% ipython --no-banner

In [1]: import numpy as np

In [2]: import numpy.linalg as la

In [3]: np.set_printoptions(precision=1, suppress=True, linewidth=100)

In [4]: feats = np.load("mat.npy")

In [5]: print(feats)
[[9 0 3 0 1 0 8 0]
 [0 0 0 2 0 5 0 6]
 [3 0 2 0 9 0 8 0]
 [0 2 0 4 0 9 0 2]
 [3 0 2 0 8 0 8 0]
 [0 9 0 9 0 8 0 3]
 [5 0 3 0 3 0 0 0]
 [0 1 0 5 0 0 0 8]]

In [6]: th = np.radians(99)

In [7]: R = np.eye(8)

In [8]: R[4, 4] = R[5, 5] = np.cos(th)

In [9]: R[4, 5], R[5, 4] = -np.sin(th), np.sin(th)

In [10]: print(R)
[[ 1.   0.   0.   0.   0.   0.   0.   0. ]
 [ 0.   1.   0.   0.   0.   0.   0.   0. ]
 [ 0.   0.   1.   0.   0.   0.   0.   0. ]
 [ 0.   0.   0.   1.   0.   0.   0.   0. ]
 [ 0.   0.   0.   0.  -0.2 -1.   0.   0. ]
 [ 0.   0.   0.   0.   1.  -0.2  0.   0. ]
 [ 0.   0.   0.   0.   0.   0.   1.   0. ]
 [ 0.   0.   0.   0.   0.   0.   0.   1. ]]

In [11]: A2 = feats @ R.T

In [12]: print(np.abs(A2 - feats).max(axis=0))
[ 0.   0.   0.   0.  10.4 10.4  0.   0. ]

In [13]: print(la.svd(feats, compute_uv=False), la.svd(A2, compute_uv=False))
[20.3 19.6  8.5  8.1  6.1  4.4  1.1  0.1] [20.3 19.6  8.5  8.1  6.1  4.4  1.1  0.1]

In [14]: print(np.round(R @ R.T, 1) + 0)
[[1. 0. 0. 0. 0. 0. 0. 0.]
 [0. 1. 0. 0. 0. 0. 0. 0.]
 [0. 0. 1. 0. 0. 0. 0. 0.]
 [0. 0. 0. 1. 0. 0. 0. 0.]
 [0. 0. 0. 0. 1. 0. 0. 0.]
 [0. 0. 0. 0. 0. 1. 0. 0.]
 [0. 0. 0. 0. 0. 0. 1. 0.]
 [0. 0. 0. 0. 0. 0. 0. 1.]]

In [15]: print(la.pinv(R))
[[ 1.   0.   0.   0.   0.   0.   0.   0. ]
 [ 0.   1.   0.   0.   0.   0.   0.   0. ]
 [ 0.   0.   1.   0.   0.   0.   0.   0. ]
 [ 0.   0.   0.   1.   0.   0.   0.   0. ]
 [ 0.   0.   0.   0.  -0.2  1.   0.   0. ]
 [ 0.   0.   0.   0.  -1.  -0.2  0.   0. ]
 [ 0.   0.   0.   0.   0.   0.   1.   0. ]
 [ 0.   0.   0.   0.   0.   0.   0.   1. ]]

In [16]: print(np.round(R.T @ R, 1) + 0)
[[1. 0. 0. 0. 0. 0. 0. 0.]
 [0. 1. 0. 0. 0. 0. 0. 0.]
 [0. 0. 1. 0. 0. 0. 0. 0.]
 [0. 0. 0. 1. 0. 0. 0. 0.]
 [0. 0. 0. 0. 1. 0. 0. 0.]
 [0. 0. 0. 0. 0. 1. 0. 0.]
 [0. 0. 0. 0. 0. 0. 1. 0.]
 [0. 0. 0. 0. 0. 0. 0. 1.]]

In [17]: rng = np.random.default_rng(259077)

In [18]: lab = rng.permutation(8)

In [19]: print(lab)
[6 4 0 3 2 1 7 5]

In [20]: A2 = feats[lab][:, lab]

In [21]: print(A2)
[[0 3 5 0 3 0 0 0]
 [8 8 3 0 2 0 0 0]
 [8 1 9 0 3 0 0 0]
 [0 0 0 4 0 2 2 9]
 [8 9 3 0 2 0 0 0]
 [0 0 0 2 0 0 6 5]
 [0 0 0 5 0 1 8 0]
 [0 0 0 9 0 9 3 8]]

In [22]: print(np.allclose(A2, feats))
False

In [23]: x = np.array([1, 1, 2, 0, 0, 2, 2, 0])

In [24]: print(feats @ x)
[31 10 23 20 23 25 11  1]

In [25]: print(np.sign((feats @ x).round(6)))
[1 1 1 1 1 1 1 1]

In [26]: print(feats @ (2 * x))
[62 20 46 40 46 50 22  2]

In [27]: A2 = la.inv(feats)

In [28]: print(round(la.det(feats) * la.det(A2), 1))
1.0

In [29]: print((np.abs(A2) > 1e-9).astype(int))
[[1 0 1 0 1 0 1 0]
 [0 1 0 1 0 1 0 1]
 [1 0 1 0 1 0 1 0]
 [0 1 0 1 0 1 0 1]
 [0 0 1 0 1 0 0 0]
 [0 1 0 1 0 1 0 1]
 [1 0 1 0 1 0 1 0]
 [0 1 0 1 0 1 0 1]]

In [30]: print(A2.round(1) + 0)
[[ 0.2  0.   1.8  0.  -2.1  0.  -0.1  0. ]
 [ 0.   0.3  0.  -0.4  0.   0.2  0.  -0.2]
 [-0.4  0.  -4.1  0.   4.5  0.   0.5  0. ]
 [ 0.  -0.5  0.   0.4  0.  -0.1  0.   0.3]
 [ 0.   0.   1.   0.  -1.   0.   0.   0. ]
 [ 0.   0.1  0.   0.1  0.   0.   0.  -0.1]
 [ 0.   0.  -0.7  0.   0.8  0.  -0.1  0. ]
 [ 0.   0.3  0.  -0.2  0.   0.   0.   0. ]]

In [31]: mat = np.load("case3.npy")

In [32]: print(mat)
[[ 4.  0.  0.  0.  0.  0.  0.  0.]
 [ 0.  4.  0.  0.  0.  0.  0.  0.]
 [ 0.  0. 13.  3.  0.  9.  0.  6.]
 [ 0.  0.  3.  5.  0.  3.  0.  2.]
 [ 0.  0.  0.  0.  4.  0.  0.  0.]
 [ 0.  0.  9.  3.  0. 13.  0.  6.]
 [ 0.  0.  0.  0.  0.  0.  4.  0.]
 [ 0.  0.  6.  2.  0.  6.  0.  8.]]

In [33]: A2 = la.inv(mat)

In [34]: print(la.inv(A2))
[[ 4.  0.  0.  0.  0.  0.  0.  0.]
 [ 0.  4.  0.  0.  0.  0.  0.  0.]
 [ 0.  0. 13.  3.  0.  9.  0.  6.]
 [ 0.  0.  3.  5.  0.  3.  0.  2.]
 [ 0.  0.  0.  0.  4.  0.  0.  0.]
 [ 0.  0.  9.  3.  0. 13.  0.  6.]
 [ 0.  0.  0.  0.  0.  0.  4.  0.]
 [ 0.  0.  6.  2.  0.  6.  0.  8.]]

In [35]: print(np.allclose(A2, mat.T))
False

In [36]: print(la.det(mat) * A2)
[[110592.      0.      0.      0.      0.      0.      0.      0.]
 [     0. 110592.      0.      0.      0.      0.      0.      0.]
 [     0.      0.  73728. -12288.      0. -36864.      0. -24576.]
 [     0.      0. -12288. 106496.      0. -12288.      0.  -8192.]
 [     0.      0.      0.      0. 110592.      0.      0.      0.]
 [     0.      0. -36864. -12288.      0.  73728.      0. -24576.]
 [     0.      0.      0.      0.      0.      0. 110592.      0.]
 [     0.      0. -24576.  -8192.      0. -24576.      0.  94208.]]

In [37]: m1 = np.load("test9.npy")

In [38]: print(m1)
[[ 9.   8.7 -5.8  9.1  6.1 -2.6 -0.4 -2.5]
 [ 3.3  3.  -2.3  3.1  1.8 -1.1  0.2 -1.2]
 [-0.2 -0.2  0.5 -0.5  0.2  0.9  0.3 -0.6]
 [ 6.4  6.1 -3.5  6.   4.2 -2.6  0.2 -1.9]
 [ 2.9  2.8 -1.9  2.9  2.3 -0.5 -0.5 -1.1]]

In [39]: U, s, vt = la.svd(m1)

In [40]: print(s)
[23.5  1.4  1.   0.6  0.3]

In [41]: A2 = U[:, :1] @ np.diag(s[:1]) @ vt[:1]

In [42]: print(np.round(np.abs(m1 - A2).max(), 1))
0.8

In [43]: print(la.matrix_rank(A2))
1

In [44]: print(np.round(la.norm(m1 - A2) / la.norm(m1), 1))
0.1

In [45]: print(np.round(la.norm(m1 - A2, 2), 1), np.round(s[1], 1))
1.4 1.4

In [46]: print(A2.round(1) + 0)
[[ 9.1  8.7 -5.7  9.   6.1 -2.9 -0.2 -2.7]
 [ 3.2  3.1 -2.   3.2  2.1 -1.  -0.1 -0.9]
 [-0.3 -0.3  0.2 -0.3 -0.2  0.1  0.   0.1]
 [ 6.3  6.  -3.9  6.2  4.2 -2.  -0.1 -1.8]
 [ 3.   2.9 -1.9  2.9  2.  -1.  -0.1 -0.9]]

In [47]: A2 = np.array([[1, 3, 9],
    ...:     [-5, 5, 5],
    ...:     [5, -2, 6],
    ...:     [3, 9, 1],
    ...:     [8, 8, -1],
    ...:     [9, 4, 8],
    ...:     [1, -2, -5],
    ...:     [3, -7, -1]])

In [48]: print(np.einsum("ik,kj->ij", m1, A2))
[[-18.7 220.7  76.4]
 [-12.8  75.4  23.6]
 [ 10.    1.7   5.8]
 [-18.9 146.8  49. ]
 [ -1.8  77.7  28.9]]

In [49]: print(np.einsum("ij,ij->i", m1, m1))
[323.5  40.7   1.9 154.5  35.3]

In [50]: print(np.einsum("ik,kj->ji", m1, A2))
[[-18.7 -12.8  10.  -18.9  -1.8]
 [220.7  75.4   1.7 146.8  77.7]
 [ 76.4  23.6   5.8  49.   28.9]]

In [51]: print(la.matrix_rank(m1 @ A2))
3

In [52]: print(la.matrix_rank(np.vstack([m1, A2.T])))
8

In [53]: E = np.load("data.npy")

In [54]: print(E)
[[  7.2  -5.1  -6.    6.    6.9   8.   -7.4   3.2  10.9  -4.4]
 [  7.5  -4.8  -6.    6.    7.2   8.   -7.3   3.5  11.2  -4.3]
 [  7.2  -5.2  -6.    6.    6.8   8.   -7.4   3.2  10.8  -4.4]
 [  1.8 -13.3  -6.    6.   -1.3   8.  -10.1  -2.2   2.7  -7.1]
 [  8.8  -2.8  -6.    6.    9.2   8.   -6.6   4.8  13.2  -3.6]
 [  5.1  -8.4  -6.    6.    3.6   8.   -8.5   1.1   7.6  -5.5]
 [  5.8  -7.3  -6.    6.    4.7   8.   -8.1   1.8   8.7  -5.1]
 [  5.3  -8.1  -6.    6.    3.9   8.   -8.4   1.3   7.9  -5.4]
 [  3.9 -10.2  -6.    6.    1.8   8.   -9.1  -0.1   5.8  -6.1]
 [  7.7  -4.4  -6.    6.    7.6   8.   -7.1   3.7  11.6  -4.1]
 [  7.4  -4.9  -6.    6.    7.1   8.   -7.3   3.4  11.1  -4.3]
 [  3.6 -10.6  -6.    6.    1.4   8.   -9.2  -0.4   5.4  -6.2]
 [  3.4 -10.9  -6.    6.    1.1   8.   -9.3  -0.6   5.1  -6.3]
 [  5.9  -7.2  -6.    6.    4.8   8.   -8.1   1.9   8.8  -5.1]
 [  5.1  -8.4  -6.    6.    3.6   8.   -8.5   1.1   7.6  -5.5]
 [  6.   -7.   -6.    6.    5.    8.   -8.    2.    9.   -5. ]
 [  9.4  -2.   -6.    6.   10.    8.   -6.3   5.4  14.   -3.3]
 [  7.4  -4.9  -6.    6.    7.1   8.   -7.3   3.4  11.1  -4.3]
 [  7.5  -4.7  -6.    6.    7.3   8.   -7.2   3.5  11.3  -4.2]
 [  6.   -7.   -6.    6.    5.    8.   -8.    2.    9.   -5. ]
 [  5.4  -7.8  -6.    6.    4.2   8.   -8.3   1.4   8.2  -5.3]
 [  6.9  -5.6  -6.    6.    6.4   8.   -7.5   2.9  10.4  -4.5]
 [  9.   -2.5  -6.    6.    9.5   8.   -6.5   5.   13.5  -3.5]
 [  3.2 -11.1  -6.    6.    0.9   8.   -9.4  -0.8   4.9  -6.4]
 [  4.1  -9.9  -6.    6.    2.1   8.   -9.    0.1   6.1  -6. ]
 [  6.7  -6.   -6.    6.    6.    8.   -7.7   2.7  10.   -4.7]
 [  5.7  -7.4  -6.    6.    4.6   8.   -8.1   1.7   8.6  -5.1]
 [  6.4  -6.4  -6.    6.    5.6   8.   -7.8   2.4   9.6  -4.8]
 [  6.9  -5.6  -6.    6.    6.4   8.   -7.5   2.9  10.4  -4.5]
 [ 10.5  -0.3  -6.    6.   11.7   8.   -5.8   6.5  15.7  -2.8]]

In [55]: C2 = E.T @ E

In [56]: print(np.round(la.svd(E, compute_uv=False) ** 2, 1) + 0)
[12838.7   979.5     0.1     0.      0.      0.      0.      0.      0.      0. ]

In [57]: print(np.round(np.trace(C2), 1), round((E ** 2).sum(), 1))
13818.3 13818.3

In [58]: print(la.matrix_rank(C2))
4

In [59]: print(np.round(la.eigvalsh(C2)[::-1], 1) + 0)
[12838.7   979.5     0.1     0.      0.      0.      0.      0.      0.      0. ]

In [60]: print(round(la.norm(E, 2) / la.norm(E), 1))
1.0

In [61]: print([round(float(x), 1) for x in la.svd(E, compute_uv=False)[:3]])
[113.3, 31.3, 0.2]

In [62]: print(np.argsort(-la.norm(E, axis=0).round(6), kind="stable")[:3])
[8 5 6]

In [63]: rk = la.matrix_rank(E)

In [64]: print(rk)
4

In [65]: null = la.svd(E)[2][rk:].T

In [66]: print(np.allclose(E @ null, 0))
True

In [67]: print([int(la.matrix_rank(np.delete(E, i, axis=0))) for i in range(30)])
[4, 4, 4, 4, 4, 4, 4, 4, 4, 4, 4, 4, 4, 4, 4, 4, 4, 4, 4, 4, 4, 4, 4, 4, 4, 4, 4, 4, 4, 4]

In [68]: print([int(la.matrix_rank(E[:, :j + 1])) for j in range(10)])
[1, 2, 3, 3, 3, 3, 4, 4, 4, 4]

In [69]: print(la.matrix_rank(E.T @ E), la.matrix_rank(E @ E.T))
4 4

In [70]: U, s, vt = la.svd(E)

In [71]: evecs = vt[:(s > 1e-8).sum()]

In [72]: x = E[24] + 5 * E[4] + rng.integers(2) * np.eye(10)[3]

In [73]: print(x)
[ 48.1 -23.9 -36.   36.   48.1  48.  -42.   24.1  72.1 -24. ]

In [74]: print(la.matrix_rank(np.vstack([E, x])))
4

In [75]: print(np.allclose(evecs.T @ evecs @ x, x))
True

In [76]: print(np.round(evecs.T @ evecs, 1) + 0)
[[ 0.5 -0.1  0.   0.   0.   0.1  0.   0.5  0.   0. ]
 [-0.1  0.6  0.2 -0.2  0.2 -0.3  0.   0.1  0.1  0. ]
 [ 0.   0.2  0.1 -0.1 -0.1 -0.2  0.   0.  -0.1  0. ]
 [ 0.  -0.2 -0.1  0.1  0.1  0.2  0.   0.   0.1  0. ]
 [ 0.   0.2 -0.1  0.1  0.4  0.1  0.   0.   0.4  0. ]
 [ 0.1 -0.3 -0.2  0.2  0.1  0.2  0.  -0.1  0.2  0. ]
 [ 0.   0.   0.   0.   0.   0.   0.5  0.   0.   0.5]
 [ 0.5  0.1  0.   0.   0.  -0.1  0.   0.5  0.   0. ]
 [ 0.   0.1 -0.1  0.1  0.4  0.2  0.   0.   0.5  0. ]
 [ 0.   0.   0.   0.   0.   0.   0.5  0.   0.   0.5]]
